>>> import numpy as np
>>> np.set_printoptions(precision=1, suppress=True, linewidth=160, legacy="1.25")
>>> m1 = np.load("test17.npy")
>>> m1
array([[  0,   0,   0,   0],
       [  3,   6,  -8, -15],
       [ 12,   0,   0,  -2],
       [ -1,  -1,   9,   2],
       [  0,   0,   0,   0],
       [  0,   0,   0,   0],
       [  0,   0,   0,   0],
       [  8,   9,  -1,  -9],
       [ -5,  -3,  -7,  -6],
       [  4,  -9,   1,   7],
       [ -5,  -3,  -7,  -6],
       [  4,  -9,   1,   7],
       [  0,   0,   0,   0],
       [  0,   0,   0,   0],
       [ -1,  -1,   9,   2],
       [  7,   8,   8,  -7],
       [  0,   0,   0,   0],
       [  0,   0,   0,   0],
       [  8,   9,  -1,  -9],
       [  2,   5,   1, -13],
       [ -1,  -1,   9,   2],
       [  0,   0,   0,   0],
       [ -2, -13,   3,   3],
       [  0,   0,   0,   0],
       [  0,   0,   0,   0],
       [ 12,   0,   0,  -2],
       [  0,   0,   0,   0],
       [  0,   0,   0,   0],
       [  0,   0,   0,   0],
       [  0,   0,   0,   0],
       [  3,   6,  -8, -15]])
>>> # rows 0 and 4 are equal
>>> Ac = m1 - m1.mean(axis=0)
>>> U, s, Vh = np.linalg.svd(Ac, full_matrices=False)
>>> np.abs(Vh[-1])
array([0.1, 0.6, 0.4, 0.6])
>>> np.round(s ** 2 / (s ** 2).sum(), 1) + 0
array([0.6, 0.2, 0.1, 0. ])
>>> np.abs(U[:, 0]).argmax()
1
>>> Vh[0] * np.sign(Vh[0, np.abs(Vh[0]).argmax()])
array([-0.2, -0.6,  0.3,  0.7])
>>> np.round(Ac.mean(axis=0), 1) + 0
array([0., 0., 0., 0.])
>>> np.searchsorted(np.cumsum(s ** 2) / (s ** 2).sum(), 0.9) + 1
3
>>> np.abs(Vh[0]).argmax()
3
>>> s
array([39.6, 24.8, 18.4, 10.3])
>>> w1 = np.array([[0, 1, 1, 1, 2, 2],
...     [0, 1, 0, 0, 1, 1],
...     [1, 0, 2, 3, 1, 1],
...     [3, 2, 0, 2, 1, 3]])
>>> b = np.array([-8, 4, -6, -4, -9, 1])
>>> hid = np.maximum(m1 @ w1 + b, 0)
>>> print((hid > 0).mean(axis=0))
[0.2 0.8 0.2 0.3 0.2 0.7]
>>> cent = np.array([[1, 0], [3, 1], [3, 2], [3, 3], [3, 1], [0, 0]])
>>> hid @ cent
array([[ 12,   4],
       [  0,   0],
       [105,  49],
       [136, 106],
       [ 12,   4],
       [ 12,   4],
       [ 12,   4],
       [ 27,   9],
       [  0,   0],
       [104,  64],
       [  0,   0],
       [104,  64],
       [ 12,   4],
       [ 12,   4],
       [136, 106],
       [147,  92],
       [ 12,   4],
       [ 12,   4],
       [ 27,   9],
       [  0,   0],
       [136, 106],
       [ 12,   4],
       [ 31,  27],
       [ 12,   4],
       [ 12,   4],
       [105,  49],
       [ 12,   4],
       [ 12,   4],
       [ 12,   4],
       [ 12,   4],
       [  0,   0]])
>>> arr = np.loadtxt("layer4.csv", delimiter=",")
>>> arr
array([[2., 4., 0., 0., 0., 0., 0.],
       [4., 2., 4., 0., 0., 0., 0.],
       [0., 4., 2., 4., 0., 0., 0.],
       [0., 0., 4., 0., 4., 0., 0.],
       [0., 0., 0., 4., 2., 4., 0.],
       [0., 0., 0., 0., 4., 0., 4.],
       [0., 0., 0., 0., 0., 4., 2.]])
>>> # symmetric, so the eigenvalues are real
>>> vec = np.array([6, 4, 3, 3, 5, 1, 1])
>>> arr @ vec
array([28., 44., 34., 32., 26., 24.,  6.])
>>> print(np.linalg.norm(arr @ vec) <= np.linalg.norm(arr, 2) * np.linalg.norm(vec) + 1e-9)
True
>>> np.einsum("ij,j->i", arr, vec)
array([28., 44., 34., 32., 26., 24.,  6.])
>>> arr @ np.ones(7)
array([ 6., 10., 10.,  8., 10.,  8.,  6.])
>>> (arr @ vec).argmax()
1
>>> print(round(float(np.linalg.eigvalsh(arr).min()), 1))
-6.3
>>> [round(float(np.linalg.det(arr[:i, :i])), 2) + 0 for i in range(1, 8)]
[2.0, -12.0, -56.0, 192.0, 1280.0, -3072.0, -26624.0]
>>> np.all(np.linalg.eigvalsh(arr) > 0)
False
>>> r0 = np.array([-2, -5, -2, 2, 0, 5])
>>> r1 = np.array([0, 0, 3, 0, 1, 0, 3])
>>> W0 = r0[:, None] + r1[None, :]
>>> W0
array([[-2, -2,  1, -2, -1, -2,  1],
       [-5, -5, -2, -5, -4, -5, -2],
       [-2, -2,  1, -2, -1, -2,  1],
       [ 2,  2,  5,  2,  3,  2,  5],
       [ 0,  0,  3,  0,  1,  0,  3],
       [ 5,  5,  8,  5,  6,  5,  8]])
>>> # null space of dimension 5
>>> rk = np.linalg.matrix_rank(W0)
>>> print(rk)
2
>>> N = np.linalg.svd(W0)[2][rk:].T
>>> N.shape
(7, 5)
>>> np.round(N @ N.T, 1) + 0
array([[ 0.8, -0.2,  0. , -0.2, -0.1, -0.2,  0. ],
       [-0.2,  0.8,  0. , -0.2, -0.1, -0.2,  0. ],
       [ 0. ,  0. ,  0.5,  0. , -0.1,  0. , -0.5],
       [-0.2, -0.2,  0. ,  0.8, -0.1, -0.2,  0. ],
       [-0.1, -0.1, -0.1, -0.1,  0.9, -0.1, -0.1],
       [-0.2, -0.2,  0. , -0.2, -0.1,  0.8,  0. ],
       [ 0. ,  0. , -0.5,  0. , -0.1,  0. ,  0.5]])
>>> U, s, Vh = np.linalg.svd(W0)
>>> s.round(1) + 0
array([21.2,  8.3,  0. ,  0. ,  0. ,  0. ])
>>> A2 = U[:, :2] @ np.diag(s[:2]) @ Vh[:2]
>>> np.linalg.matrix_rank(W0, rtol=0.05)
2
>>> A2.round(1) + 0
array([[-2., -2.,  1., -2., -1., -2.,  1.],
       [-5., -5., -2., -5., -4., -5., -2.],
       [-2., -2.,  1., -2., -1., -2.,  1.],
       [ 2.,  2.,  5.,  2.,  3.,  2.,  5.],
       [ 0.,  0.,  3.,  0.,  1.,  0.,  3.],
       [ 5.,  5.,  8.,  5.,  6.,  5.,  8.]])
>>> print(np.linalg.matrix_rank(A2))
2
>>> round(np.linalg.norm(W0 - A2) / np.linalg.norm(W0), 1)
0.0
>>> E = np.load("data.npy")
>>> E
array([[ 0,  0,  0, -1,  0,  0],
       [ 0,  0,  0,  0,  1,  0],
       [ 0,  0,  0,  0,  0,  0],
       [ 0, -1, -1,  0,  0, -2],
       [ 0,  0,  2,  0,  2,  0],
       [-1,  0,  0,  0,  2,  0]])
>>> # rows and columns are dependent
>>> U, s, Vh = np.linalg.svd(E, full_matrices=False)
>>> np.round(Vh @ Vh.T, 1) + 0
array([[1., 0., 0., 0., 0., 0.],
       [0., 1., 0., 0., 0., 0.],
       [0., 0., 1., 0., 0., 0.],
       [0., 0., 0., 1., 0., 0.],
       [0., 0., 0., 0., 1., 0.],
       [0., 0., 0., 0., 0., 1.]])
>>> s
array([3.5, 2.4, 1.4, 1. , 0.4, 0. ])
>>> print(s / s[0])
[1.  0.7 0.4 0.3 0.1 0. ]
>>> np.abs(U[:, 0]).round(6).argmax()
4
>>> round(np.sqrt((s ** 2).sum()), 1), round(np.linalg.norm(E), 1)
(4.6, 4.6)
>>> (s > 1e-8).sum()
5
>>> print(np.round(U.T @ E @ Vh.T, 1) + 0)
[[3.5 0.  0.  0.  0.  0. ]
 [0.  2.4 0.  0.  0.  0. ]
 [0.  0.  1.4 0.  0.  0. ]
 [0.  0.  0.  1.  0.  0. ]
 [0.  0.  0.  0.  0.4 0. ]
 [0.  0.  0.  0.  0.  0. ]]
>>> U, s, Vh = np.linalg.svd(E)
>>> V = Vh[:(s > 1e-8).sum()]
>>> rng = np.random.default_rng(47)
>>> vec = E[5] + -2 * E[2] + rng.integers(2) * np.eye(6)[2]
>>> vec
array([-1.,  0.,  0.,  0.,  2.,  0.])
>>> print(np.round(V.T @ V, 1) + 0)
[[1.  0.  0.  0.  0.  0. ]
 [0.  0.2 0.  0.  0.  0.4]
 [0.  0.  1.  0.  0.  0. ]
 [0.  0.  0.  1.  0.  0. ]
 [0.  0.  0.  0.  1.  0. ]
 [0.  0.4 0.  0.  0.  0.8]]
>>> M = np.array([[-4, 0, 0], [0, -4, 2], [0, 2, -4]])
>>> # symmetric
>>> r0 = np.array([-1, -3, -2])
>>> A2 = M + np.outer(r0, np.eye(3)[1])
>>> print(np.linalg.matrix_rank(np.linalg.inv(A2) - np.linalg.inv(M), tol=1e-8))
1
>>> round(np.linalg.det(A2) / np.linalg.det(M), 1), round(float(1 + np.linalg.solve(M, r0)[1]), 1)
(2.3, 2.3)
>>> (M != 0).astype(int)
array([[1, 0, 0],
       [0, 1, 1],
       [0, 1, 1]])
>>> print(M @ M)
[[ 16   0   0]
 [  0  20 -16]
 [  0 -16  20]]
>>> np.round(np.linalg.det(M), 1)
-48.0
>>> np.flatnonzero(np.linalg.matrix_power((M != 0) + (M.T != 0) + np.eye(3), 3)[1])
array([1, 2])
>>> vec = np.array([0, 0, 3])
>>> target = M @ vec
>>> target
array([  0,   6, -12])
>>> np.linalg.solve(M, -3 * target)
array([-0., -0., -9.])
>>> np.linalg.solve(M, target + M[:, 1])
array([-0.,  1.,  3.])
>>> np.linalg.solve(M.T, M[0])
array([ 1., -0., -0.])
>>> np.linalg.solve(M, M[:, 0])
array([ 1., -0., -0.])
>>> K = np.array([[-4, 5, 0, 5, 0],
...     [-1, -4, -5, 1, 2],
...     [2, -3, 4, 0, 2],
...     [-4, 5, 0, 5, 0]])
>>> K
array([[-4,  5,  0,  5,  0],
       [-1, -4, -5,  1,  2],
       [ 2, -3,  4,  0,  2],
       [-4,  5,  0,  5,  0]])
>>> # rows and columns are dependent
>>> np.round(K @ np.linalg.pinv(K) @ K, 1) + 0
array([[-4.,  5.,  0.,  5.,  0.],
       [-1., -4., -5.,  1.,  2.],
       [ 2., -3.,  4.,  0.,  2.],
       [-4.,  5.,  0.,  5.,  0.]])
>>> print(np.abs(np.diag(np.linalg.qr(K)[1])) > 1e-9)
[ True  True  True False]
>>> print(np.allclose(K[:-1].T @ np.linalg.lstsq(K[:-1].T, K[-1])[0], K[-1]))
True
>>> A2 = np.array([[1, -1, 1], [2, -2, 2]])
>>> cent = np.kron(A2, K)
>>> cent.shape
(8, 15)
>>> cent
array([[ -4,   5,   0,   5,   0,   4,  -5,   0,  -5,   0,  -4,   5,   0,   5,   0],
       [ -1,  -4,  -5,   1,   2,   1,   4,   5,  -1,  -2,  -1,  -4,  -5,   1,   2],
       [  2,  -3,   4,   0,   2,  -2,   3,  -4,   0,  -2,   2,  -3,   4,   0,   2],
       [ -4,   5,   0,   5,   0,   4,  -5,   0,  -5,   0,  -4,   5,   0,   5,   0],
       [ -8,  10,   0,  10,   0,   8, -10,   0, -10,   0,  -8,  10,   0,  10,   0],
       [ -2,  -8, -10,   2,   4,   2,   8,  10,  -2,  -4,  -2,  -8, -10,   2,   4],
       [  4,  -6,   8,   0,   4,  -4,   6,  -8,   0,  -4,   4,  -6,   8,   0,   4],
       [ -8,  10,   0,  10,   0,   8, -10,   0, -10,   0,  -8,  10,   0,  10,   0]])
>>> round(float(np.linalg.norm(cent, 2)), 1), round(np.linalg.norm(A2, 2) * np.linalg.norm(K, 2), 1)
(46.4, 46.4)
>>> mat = np.load("arr.npy")
>>> print(mat)
[[0 1 0 0]
 [1 0 0 0]
 [0 0 0 1]
 [0 0 1 0]]
>>> mat.reshape(-1, 2)
array([[0, 1],
       [0, 0],
       [1, 0],
       [0, 0],
       [0, 0],
       [0, 1],
       [0, 0],
       [1, 0]])
>>> mat.reshape(2, -1)
array([[0, 1, 0, 0, 1, 0, 0, 0],
       [0, 0, 0, 1, 0, 0, 1, 0]])
>>> mat.ravel(order="F")
array([0, 1, 0, 0, 1, 0, 0, 0, 0, 0, 0, 1, 0, 0, 1, 0])
>>> t3 = mat.reshape(4, 2, -1)
>>> t3.shape
(4, 2, 2)
>>> t3.transpose(1, 0, 2)
array([[[0, 1],
        [1, 0],
        [0, 0],
        [0, 0]],

       [[0, 0],
        [0, 0],
        [0, 1],
        [1, 0]]])
>>> print(np.einsum("ihd,jhd->hij", t3, t3).shape)
(2, 4, 4)
>>> np.einsum("ihd,ihd->ih", t3, t3)
array([[1, 0],
       [1, 0],
       [0, 1],
       [0, 1]])
>>> vec = np.array([2, -3, -3, 3])
>>> mat @ vec
array([-3,  2,  3, -3])
>>> mat * vec
array([[ 0, -3,  0,  0],
       [ 2,  0,  0,  0],
       [ 0,  0,  0,  3],
       [ 0,  0, -3,  0]])
>>> mat @ np.ones(4)
array([1., 1., 1., 1.])
>>> np.einsum("ij,j->i", mat, vec)
array([-3,  2,  3, -3])
>>> np.linalg.norm(mat @ vec) <= np.linalg.norm(mat, 2) * np.linalg.norm(vec) + 1e-9
True
>>> print((mat @ vec).argmax())
2
>>> mat @ np.eye(4)[1]
array([1., 0., 0., 0.])
>>> (mat * vec).sum(axis=1)
array([-3,  2,  3, -3])
>>> mat @ (2 * vec)
array([-6,  4,  6, -6])
>>> print(mat.sum(axis=0))
[1 1 1 1]
>>> np.trace(mat @ mat @ mat) // 6
0
>>> mat @ mat
array([[1, 0, 0, 0],
       [0, 1, 0, 0],
       [0, 0, 1, 0],
       [0, 0, 0, 1]])
>>> L = np.diag(mat.sum(axis=1)) - mat
>>> L @ np.ones(4)
array([0., 0., 0., 0.])
>>> L
array([[ 1, -1,  0,  0],
       [-1,  1,  0,  0],
       [ 0,  0,  1, -1],
       [ 0,  0, -1,  1]])
>>> np.linalg.matrix_rank(L)
2
>>> (np.linalg.eigvalsh(L) < 1e-8).sum()
2
>>> print(np.linalg.eigvalsh(L))
[0. 0. 2. 2.]
>>> idx = rng.permutation(3)
>>> A2 = M[:, idx] * rng.choice([-1, 1], 3)
>>> A2
array([[ 4,  0,  0],
       [ 0, -2,  4],
       [ 0,  4, -2]])
>>> U, _, Vh = np.linalg.svd(M.T @ A2)
>>> np.round(U @ Vh, 1) + 0
array([[-1.,  0.,  0.],
       [ 0.,  0., -1.],
       [ 0., -1.,  0.]])
>>> idx
array([0, 2, 1])
>>> feats = np.load("dump.npy")
>>> feats
array([[0, 1, 0, 1, 0, 0, 0],
       [1, 0, 1, 0, 0, 0, 0],
       [0, 1, 0, 1, 0, 0, 1],
       [1, 0, 1, 0, 0, 1, 1],
       [0, 0, 0, 0, 0, 0, 1],
       [0, 0, 0, 1, 0, 0, 0],
       [0, 0, 1, 1, 1, 0, 0]])
>>> w1 = np.array([[5, -5, -1, 3],
...     [2, -5, 3, 3],
...     [-5, -2, -2, 3],
...     [2, -2, -4, 2],
...     [0, 5, 5, -3],
...     [-2, 2, -2, 5],
...     [5, 3, -5, 1]])
>>> b = np.array([1, 0, -2, 0])
>>> hid = np.maximum(feats @ w1 + b, 0)
>>> (hid > 0).astype(int)
array([[1, 0, 0, 1],
       [1, 0, 0, 1],
       [1, 0, 0, 1],
       [1, 0, 0, 1],
       [1, 1, 0, 1],
       [1, 0, 0, 1],
       [0, 1, 0, 1]])
>>> np.linalg.matrix_rank(hid)
3
>>> hid
array([[ 5,  0,  0,  5],
       [ 1,  0,  0,  6],
       [10,  0,  0,  6],
       [ 4,  0,  0, 12],
       [ 6,  3,  0,  1],
       [ 3,  0,  0,  2],
       [ 0,  1,  0,  2]])
>>> cent = np.array([[-4, 5, -3], [0, -5, 4], [5, 3, 0], [2, 5, -1]])
>>> hid @ cent
array([[-10,  50, -20],
       [  8,  35,  -9],
       [-28,  80, -36],
       [  8,  80, -24],
       [-22,  20,  -7],
       [ -8,  25, -11],
       [  4,   5,   2]])
>>> (hid @ cent).round(6).argmax(axis=1)
array([1, 1, 1, 1, 1, 1, 1])
>>> np.linalg.cond(feats) > 100
True
>>> np.argsort(-np.linalg.norm(feats, axis=0).round(6), kind="stable")[:3]
array([3, 2, 6])
>>> np.linalg.matrix_rank(feats, rtol=0.1)
6
>>> G = np.cov(m1, rowvar=False)
>>> np.argwhere(np.triu(np.abs(np.corrcoef(m1.T)) > 0.8, 1))
array([], shape=(0, 2), dtype=int64)
>>> G.shape
(4, 4)
>>> round(np.corrcoef(m1[:, 1], m1[:, 3])[0, 1], 1)
-0.8
>>> print(np.argsort(-m1.std(axis=0).round(6), kind="stable"))
[3 1 2 0]
>>> np.trace(feats)
0
>>> np.allclose(feats @ feats.T, feats.T @ feats)
True
>>> print(round(np.abs(np.linalg.eigvals(feats)).max(), 1))
2.7
>>> np.allclose(feats, feats.T)
True
>>> w, V = np.linalg.eigh(arr)
>>> np.abs(V[:, -1]).round(6).argmax()
2
>>> (w > 1e-8).sum(), (w < -1e-8).sum()
(4, 3)
>>> np.linalg.eigvalsh(arr + -3 * np.eye(7))
array([-9.3, -7.2, -4.8, -1. ,  1.4,  4.2,  5.8])
